$ python3 -q
>>> import numpy as np
>>> np.set_printoptions(precision=1, suppress=True, linewidth=200)
>>> rd = lambda a: np.round(a, 1) + 0
>>> K = np.loadtxt("mat.csv", delimiter=",")
>>> print(K)
[[0. 0. 0.]
 [0. 0. 0.]
 [0. 2. 0.]
 [0. 1. 1.]]
>>> print(rd(np.linalg.norm(K, 2) / np.linalg.norm(K)))
0.9
>>> print([round(float(x), 1) for x in np.linalg.svd(K, compute_uv=False)[:3]])
[2.3, 0.9, 0.0]
>>> print(np.linalg.matrix_rank(K, rtol=0.1))
2
>>> rank = np.linalg.matrix_rank(K)
>>> print(rank)
2
>>> N = np.linalg.svd(K)[2][rank:].T
>>> print(N[:, 0] / N[np.abs(N[:, 0]).round(6).argmax(), 0])
[1. 0. 0.]
>>> print([int(np.linalg.matrix_rank(K[:, :j + 1])) for j in range(3)])
[0, 1, 2]
>>> print(N @ N.T)
[[1. 0. 0.]
 [0. 0. 0.]
 [0. 0. 0.]]
>>> print(np.allclose(K @ N, 0))
True
>>> print([int(np.linalg.matrix_rank(np.delete(K, i, axis=0))) for i in range(4)])
[2, 2, 1, 1]
>>> feats = np.load("case11.npy")
>>> print(feats)
[[ 43.2  -8.8 -32. ]
 [  4.8  32.9 -11.4]
 [  2.3  32.8  -9.9]
 [  3.1   2.6  22.5]
 [  4.3  31.8 -10.1]
 [  4.6   2.7  23. ]
 [ 42.8  -7.8 -32.1]
 [ 43.1  -9.  -32.1]
 [  4.6   3.2  24.5]
 [  5.2   3.   22.7]
 [  3.3  31.1  -8.9]]
>>> cen = feats - feats.mean(axis=0)
>>> Uu, sig, Vh = np.linalg.svd(cen, full_matrices=False)
>>> print(rd(np.abs(Vh[-1])))
[0.8 0.5 0.4]
>>> print(rd(cen.mean(axis=0)))
[0. 0. 0.]
>>> print(np.abs(Vh[0]).argmax())
2
>>> print(np.abs(Uu[:, 0]).argmax())
7
>>> print(rd(Vh[0] * np.sign(Vh[0, np.abs(Vh[0]).argmax()])))
[-0.6  0.3  0.7]
>>> P = feats @ np.linalg.solve(feats.T @ feats, feats.T)
>>> print(rd(P))
[[0.3 0.  0.  0.  0.  0.  0.3 0.3 0.  0.  0. ]
 [0.  0.3 0.3 0.  0.3 0.  0.  0.  0.  0.  0.2]
 [0.  0.3 0.3 0.  0.3 0.  0.  0.  0.  0.  0.2]
 [0.  0.  0.  0.2 0.  0.2 0.  0.  0.2 0.2 0. ]
 [0.  0.3 0.3 0.  0.2 0.  0.  0.  0.  0.  0.2]
 [0.  0.  0.  0.2 0.  0.2 0.  0.  0.3 0.3 0. ]
 [0.3 0.  0.  0.  0.  0.  0.3 0.3 0.  0.  0. ]
 [0.3 0.  0.  0.  0.  0.  0.3 0.3 0.  0.  0. ]
 [0.  0.  0.  0.2 0.  0.3 0.  0.  0.3 0.3 0. ]
 [0.  0.  0.  0.2 0.  0.3 0.  0.  0.3 0.3 0. ]
 [0.  0.2 0.2 0.  0.2 0.  0.  0.  0.  0.  0.2]]
>>> print(rd(np.diag(P)))
[0.3 0.3 0.3 0.2 0.2 0.2 0.3 0.3 0.3 0.3 0.2]
>>> t = np.radians(98)
>>> R = np.eye(3)
>>> R[0, 0] = R[1, 1] = np.cos(t)
>>> R[0, 1], R[1, 0] = -np.sin(t), np.sin(t)
>>> print(rd(R))
[[-0.1 -1.   0. ]
 [ 1.  -0.1  0. ]
 [ 0.   0.   1. ]]
>>> out = feats @ R.T
>>> print(rd(np.abs(out - feats).max(axis=0)))
[41.  52.9  0. ]
>>> print(np.allclose(np.linalg.norm(feats, axis=1), np.linalg.norm(out, axis=1)))
True
>>> print(np.flatnonzero(np.linalg.matrix_power((R != 0) + (R.T != 0) + np.eye(3), 3)[1]))
[0 1]
>>> F = np.array([[0, 0, 0, 1], [0, 2, 3, 2], [1, 0, 0, 2], [0, 1, 2, 3]])
>>> F[-1] = F[0] + -3 * F[1]
>>> print(F)
[[ 0  0  0  1]
 [ 0  2  3  2]
 [ 1  0  0  2]
 [ 0 -6 -9 -5]]
>>> print(np.einsum("ii->", F))
-3
>>> print(rd(np.linalg.det(F[::-1])))
0.0
>>> print(rd(np.linalg.det(2 * F)), rd(np.linalg.det(F)))
0.0 0.0
>>> print(np.kron(np.eye(2, dtype=int), F))
[[ 0  0  0  1  0  0  0  0]
 [ 0  2  3  2  0  0  0  0]
 [ 1  0  0  2  0  0  0  0]
 [ 0 -6 -9 -5  0  0  0  0]
 [ 0  0  0  0  0  0  0  1]
 [ 0  0  0  0  0  2  3  2]
 [ 0  0  0  0  1  0  0  2]
 [ 0  0  0  0  0 -6 -9 -5]]
>>> print(rd(np.linalg.eigvals(F)))
[-1.3+4.1j -1.3-4.1j  0. +0.j  -0.5+0.j ]
